% ipython --no-banner

In [1]: import numpy as np

In [2]: np.set_printoptions(precision=1, suppress=True, linewidth=200)

In [3]: def rd(a):
   ...:     return np.round(a, 1) + 0
   ...: 

In [4]: data = np.load("run2.npy")

In [5]: data
Out[5]: 
array([[-4.,  5., -1., -2.],
       [ 0.,  3., -2.,  2.],
       [ 0.,  2.,  3., -2.],
       [ 0.,  0.,  1.,  2.]])

In [6]: W1 = np.array([[1, -1, -2], [-1, 1, 1], [-2, 2, -1], [-1, 1, 0]])

In [7]: coef = np.array([2, 2, 0])

In [8]: act = np.maximum(data @ W1 + coef, 0)

In [9]: (act > 0).astype(int)
Out[9]: 
array([[0, 1, 1],
       [1, 1, 1],
       [0, 1, 0],
       [0, 1, 0]])

In [10]: W2 = np.array([[1, 1], [3, 0], [3, 3]])

In [11]: (act @ W2).round(6).argmax(axis=1)
Out[11]: array([0, 0, 0, 0])

In [12]: W1 @ W2
Out[12]: 
array([[-8, -5],
       [ 5,  2],
       [ 1, -5],
       [ 2, -1]])

In [13]: x = np.array([0, 1, 0, 0])

In [14]: y = data @ x

In [15]: coef, lr = np.zeros(4), 1 / np.linalg.norm(data, 2) ** 2

In [16]: for i in range(4):
    ...:     coef -= lr * data.T @ (data @ coef - y)
    ...:     if i % 1 == 0: print(i, round(np.linalg.norm(data @ coef - y), 1))
    ...: 
0 1.3
1 1.1
2 0.9
3 0.8

In [17]: rd(coef)
Out[17]: array([-0.3,  0.8, -0.1,  0. ])

In [18]: rd(np.linalg.cond(data))
Out[18]: np.float64(4.8)

In [19]: rd(np.abs(np.linalg.eigvals(data)).max())
Out[19]: np.float64(4.0)

In [20]: np.trace(data)
Out[20]: np.float64(4.0)

In [21]: np.allclose(data @ data.T, data.T @ data)
Out[21]: False

In [22]: data @ data
Out[22]: 
array([[ 16.,  -7., -11.,  16.],
       [  0.,   5., -10.,  14.],
       [  0.,  12.,   3.,  -6.],
       [  0.,   2.,   5.,   2.]])

In [23]: (data - data.T) / 2
Out[23]: 
array([[ 0. ,  2.5, -0.5, -1. ],
       [-2.5,  0. , -2. ,  1. ],
       [ 0.5,  2. ,  0. , -1.5],
       [ 1. , -1. ,  1.5,  0. ]])

In [24]: rd(np.linalg.det(data))
Out[24]: np.float64(-144.0)

In [25]: rd(np.linalg.matrix_power(data, 4))
Out[25]: 
array([[ 256., -247.,  -59.,  256.],
       [   0.,  -67.,  -10.,  158.],
       [   0.,   84., -141.,  138.],
       [   0.,   74.,    5.,    2.]])

In [26]: u = np.array([-7, 7, -9, 8])

In [27]: other = data + np.outer(u, np.eye(4)[1])

In [28]: np.linalg.matrix_rank(np.linalg.inv(other) - np.linalg.inv(data), tol=1e-8)
Out[28]: np.int64(1)

In [29]: E = np.loadtxt("dump.csv", delimiter=",")

In [30]: E
Out[30]: 
array([[  1. ,  -2.3,  -2.1],
       [  1.8,  -3.1,  -2.7],
       [  2. ,  -2.5,  -2.1],
       [  3.8, -11. ,  -4.3],
       [  3.7,   7.8,  -4.7],
       [  3.5,   7.5,  -5.3],
       [  2.1,  -3.6,  -2.1],
       [  3. ,   9.1,  -4.9],
       [  4.7,   7.9,  -6.7],
       [  1.9,   7.7,  -6.5],
       [  2.3, -11.7,  -3.8],
       [  2.6,   8.3,  -5.9],
       [  2.7,   7.3,  -5.6],
       [  2.5,  -1.3,  -1.5],
       [  4.8, -11.2,  -4.1],
       [  2.4,   6.1,  -7.8],
       [  4.1,   6.8,  -5.8],
       [  3.2,   7.6,  -6.8],
       [  2. ,  -1.5,  -2.1],
       [  1.9,  -3.4,  -3.7],
       [  2. ,   8.4,  -6.4],
       [  4.8,  -0.7,  -3.5],
       [  3.4,  -0.3,  -2. ],
       [  1.7,  -1.1,  -4.2],
       [  4.6,   7.1,  -5.2],
       [  2.2,   7. ,  -6.8]])

In [31]: x = np.array([-3, -2, 0])

In [32]: y = E @ x

In [33]: rd(np.linalg.solve(E.T @ E, E.T @ y))
Out[33]: array([-3., -2.,  0.])

In [34]: rd(np.linalg.lstsq(E, y)[0])
Out[34]: array([-3., -2.,  0.])

In [35]: rd(np.linalg.pinv(E) @ E)
Out[35]: 
array([[1., 0., 0.],
       [0., 1., 0.],
       [0., 0., 1.]])

In [36]: rng = np.random.default_rng(75)

In [37]: y = y + 0.1 * rng.normal(size=26)

In [38]: rd(y)
Out[38]: array([  1.5,   0.8,  -1. ,  10.6, -26.6, -25.5,   0.9, -27.1, -29.7, -21.1,  16.4, -24.5, -22.7,  -4.9,   8.2, -19.5, -26. , -24.9,  -3. ,   1.1, -22.9, -13.1,  -9.5,  -2.8, -27.9, -20.5])

In [39]: coef, *_ = np.linalg.lstsq(E, y)

In [40]: rd(np.linalg.norm(y - E @ coef))
Out[40]: np.float64(0.4)

In [41]: rd(coef)
Out[41]: array([-3., -2.,  0.])

In [42]: coef.round()
Out[42]: array([-3., -2.,  0.])

In [43]: Ac = (E - E.mean(axis=0)) / E.std(axis=0)

In [44]: np.argwhere(np.abs(Ac) > 2)
Out[44]: array([[10,  1]])

In [45]: rd(Ac.std(axis=0))
Out[45]: array([1., 1., 1.])

In [46]: coef = np.linalg.lstsq(np.delete(Ac, 2, axis=1), Ac[:, 2])[0]

In [47]: rd(1 - np.var(Ac[:, 2] - np.delete(Ac, 2, axis=1) @ coef))
Out[47]: np.float64(0.5)
